$ python3 -q
>>> import numpy as np
>>> np.set_printoptions(suppress=True, linewidth=160)
>>> feats = np.load("layer12.npy")
>>> print(feats)
[[ 0  2  0 11  0  0  0]
 [ 0  5  0  9  0  0  0]
 [24  0  7  0  7  6  9]
 [ 8  0  8  0  0  7 10]
 [24  3  5  0 13  4  7]
 [ 8 13  0  7 15  0  1]
 [ 4  0  9  0  0  8 11]
 [ 0  6  0 11  0  0  0]
 [ 0  0  2  1  0  1  4]
 [ 0 18  0 13 16  0  0]
 [ 0  0  9  0  0  8 11]
 [16  5  3  0 11  2  5]
 [10  0 10  0  0  9 12]
 [ 0 16  0 17  6  0  0]
 [22  2  5  0 11  4  7]
 [ 0  3  0 11  0  0  0]
 [16 14  0  5 20  0  2]
 [ 0  0  2  1  0  1  4]
 [ 0  0  3  0  0  2  5]
 [ 0  0  4  0  0  3  6]
 [ 8 13  0  7 15  0  1]
 [ 0  0  0  7  0  0  1]
 [20  0  7  0  3  6  9]
 [14 10  1  3 15  0  3]
 [30  0 10  0  4  9 12]]
>>> f = np.array([5, 1, 8])
>>> print(np.cross(feats[2, :3], feats[8, :3]))
[  0 -48   0]
>>> print(np.correlate(feats[2], feats[8], "full"))
[96 24 28 31 76 38 56 16 20 21 18  0  0]
>>> print(np.convolve(feats[2], f))
[120  24 227   7  91  37 107  57  72]
>>> E = np.loadtxt("m.csv", delimiter=",")
>>> print(E)
[[ 93.   3.   2.   0.   0.   2.   0.]
 [  3. -79.   2.   1.   1.   0.   1.]
 [  2.   1.   3.   2.   3.   3.   2.]
 [  3.   2.   0. -69.   3.   3.   2.]
 [  3.   2.   2.   0.  91.   3.   1.]
 [  3.   0.   1.   3.   0.  11.   1.]
 [  1.   2.   2.   3.   0.   0.  -9.]]
>>> Z = feats[[22, 19]].astype(float)
>>> for _ in range(3):
...     idx = np.linalg.norm(feats[:, None] - Z, axis=-1).argmin(axis=1)
...     Z = np.array([feats[idx == j].mean(axis=0) for j in range(2)])
... 
>>> print(idx)
[1 1 0 1 0 1 1 1 1 1 1 0 0 1 0 1 0 1 1 1 1 1 0 0 0]
>>> print(np.abs(Z[1] - Z[0]).argmax())
0
>>> print(np.round(Z[1] - Z[0], 2))
[-17.81   0.97  -3.02   5.05  -6.08  -2.57  -3.96]
>>> ang = np.radians(60)
>>> R = np.eye(7)
>>> R[0, 0] = R[1, 1] = np.cos(ang)
>>> R[0, 1], R[1, 0] = -np.sin(ang), np.sin(ang)
>>> print(R.round(2))
[[ 0.5  -0.87  0.    0.    0.    0.    0.  ]
 [ 0.87  0.5   0.    0.    0.    0.    0.  ]
 [ 0.    0.    1.    0.    0.    0.    0.  ]
 [ 0.    0.    0.    1.    0.    0.    0.  ]
 [ 0.    0.    0.    0.    1.    0.    0.  ]
 [ 0.    0.    0.    0.    0.    1.    0.  ]
 [ 0.    0.    0.    0.    0.    0.    1.  ]]
>>> M2 = E @ R.T
>>> print(np.round(np.linalg.svd(E, compute_uv=False), 2), np.round(np.linalg.svd(M2, compute_uv=False), 2))
[94.29 90.3  79.28 68.91 11.72  9.06  2.82] [94.29 90.3  79.28 68.91 11.72  9.06  2.82]
>>> print(round(np.linalg.det(R), 2), np.trace(R))
1.0 6.0
>>> print(M2.round(2))
[[ 43.9   82.04   2.     0.     0.     2.     0.  ]
 [ 69.92 -36.9    2.     1.     1.     0.     1.  ]
 [  0.13   2.23   3.     2.     3.     3.     2.  ]
 [ -0.23   3.6    0.   -69.     3.     3.     2.  ]
 [ -0.23   3.6    2.     0.    91.     3.     1.  ]
 [  1.5    2.6    1.     3.     0.    11.     1.  ]
 [ -1.23   1.87   2.     3.     0.     0.    -9.  ]]
>>> print(np.allclose(np.linalg.norm(E, axis=1), np.linalg.norm(M2, axis=1)))
True
>>> M2 = np.array([[-3, 3, 2, 2, -3, -1, -2, -3, 3], [3, 0, -3, 0, -2, -1, -1, 3, 3]])
>>> W0 = M2.T @ M2
>>> print(W0)
[[ 18  -9 -15  -6   3   0   3  18   0]
 [ -9   9   6   6  -9  -3  -6  -9   9]
 [-15   6  13   4   0   1  -1 -15  -3]
 [ -6   6   4   4  -6  -2  -4  -6   6]
 [  3  -9   0  -6  13   5   8   3 -15]
 [  0  -3   1  -2   5   2   3   0  -6]
 [  3  -6  -1  -4   8   3   5   3  -9]
 [ 18  -9 -15  -6   3   0   3  18   0]
 [  0   9  -3   6 -15  -6  -9   0  18]]
>>> print(round(np.trace(np.linalg.pinv(W0) @ W0), 2))
2.0
>>> print(np.unique(W0.round(6), axis=0).shape)
(8, 9)
>>> print(np.round(W0 @ np.linalg.pinv(W0) @ W0, 2) + 0)
[[ 18.  -9. -15.  -6.   3.   0.   3.  18.   0.]
 [ -9.   9.   6.   6.  -9.  -3.  -6.  -9.   9.]
 [-15.   6.  13.   4.   0.   1.  -1. -15.  -3.]
 [ -6.   6.   4.   4.  -6.  -2.  -4.  -6.   6.]
 [  3.  -9.   0.  -6.  13.   5.   8.   3. -15.]
 [  0.  -3.   1.  -2.   5.   2.   3.   0.  -6.]
 [  3.  -6.  -1.  -4.   8.   3.   5.   3.  -9.]
 [ 18.  -9. -15.  -6.   3.   0.   3.  18.   0.]
 [  0.   9.  -3.   6. -15.  -6.  -9.   0.  18.]]
>>> print(np.linalg.lstsq(W0[:-1].T, W0[-1])[2])
2
>>> print(np.allclose(W0[:-1].T @ np.linalg.lstsq(W0[:-1].T, W0[-1])[0], W0[-1]))
True
>>> evals, V = np.linalg.eigvalsh(W0)
Traceback (most recent call last):
  File "<python-input-33>", line 1, in <module>
    evals, V = np.linalg.eigvalsh(W0)
    ^^^^^^^^
ValueError: too many values to unpack (expected 2)
>>> evals, V = np.linalg.eigh(W0)
>>> print(np.round(np.linalg.svd(W0, compute_uv=False), 2) + 0)
[60. 40.  0.  0.  0.  0.  0.  0.  0.]
>>> print(evals.round(2) + 0)
[ 0.  0.  0.  0.  0.  0.  0. 40. 60.]
>>> print(np.round(V @ np.diag(evals) @ V.T, 2) + 0)
[[ 18.  -9. -15.  -6.   3.   0.   3.  18.   0.]
 [ -9.   9.   6.   6.  -9.  -3.  -6.  -9.   9.]
 [-15.   6.  13.   4.   0.   1.  -1. -15.  -3.]
 [ -6.   6.   4.   4.  -6.  -2.  -4.  -6.   6.]
 [  3.  -9.   0.  -6.  13.   5.   8.   3. -15.]
 [  0.  -3.   1.  -2.   5.   2.   3.   0.  -6.]
 [  3.  -6.  -1.  -4.   8.   3.   5.   3.  -9.]
 [ 18.  -9. -15.  -6.   3.   0.   3.  18.   0.]
 [  0.   9.  -3.   6. -15.  -6.  -9.   0.  18.]]
>>> print((evals > 1e-8).sum(), (evals < -1e-8).sum())
2 0
>>> print(np.round(np.linalg.eigvalsh(W0 + 2 * np.eye(9)), 2))
[ 2.  2.  2.  2.  2.  2.  2. 42. 62.]
>>> print(np.round(np.linalg.eigvalsh(W0 @ W0), 2) + 0)
[   0.    0.    0.    0.    0.    0.    0. 1600. 3600.]
>>> print(evals.sum(), np.trace(W0))
100.0 100
>>> m1 = np.load("data.npy")
>>> print(m1)
[[0 1 0 0 0 0 0 0 0 0]
 [0 0 0 1 0 0 0 0 0 0]
 [0 0 1 0 0 0 0 0 0 0]
 [1 0 0 0 0 0 0 0 0 0]
 [0 0 0 0 0 0 0 1 0 0]
 [0 0 0 0 0 1 0 0 0 0]
 [0 0 0 0 0 0 0 0 0 1]
 [0 0 0 0 0 0 0 0 1 0]
 [0 0 0 0 1 0 0 0 0 0]
 [0 0 0 0 0 0 1 0 0 0]]
>>> # columns are unit length and at right angles
>>> print(m1 @ m1)
[[0 0 0 1 0 0 0 0 0 0]
 [1 0 0 0 0 0 0 0 0 0]
 [0 0 1 0 0 0 0 0 0 0]
 [0 1 0 0 0 0 0 0 0 0]
 [0 0 0 0 0 0 0 0 1 0]
 [0 0 0 0 0 1 0 0 0 0]
 [0 0 0 0 0 0 1 0 0 0]
 [0 0 0 0 1 0 0 0 0 0]
 [0 0 0 0 0 0 0 1 0 0]
 [0 0 0 0 0 0 0 0 0 1]]
>>> print(np.flatnonzero(np.linalg.matrix_power((m1 != 0) + (m1.T != 0) + np.eye(10), 10)[6]))
[6 9]
>>> print(np.round(np.linalg.det(m1), 2))
-1.0
>>> print((np.linalg.matrix_power((m1 != 0) + (m1.T != 0) + np.eye(10), 10) > 0).astype(int))
[[1 1 0 1 0 0 0 0 0 0]
 [1 1 0 1 0 0 0 0 0 0]
 [0 0 1 0 0 0 0 0 0 0]
 [1 1 0 1 0 0 0 0 0 0]
 [0 0 0 0 1 0 0 1 1 0]
 [0 0 0 0 0 1 0 0 0 0]
 [0 0 0 0 0 0 1 0 0 1]
 [0 0 0 0 1 0 0 1 1 0]
 [0 0 0 0 1 0 0 1 1 0]
 [0 0 0 0 0 0 1 0 0 1]]
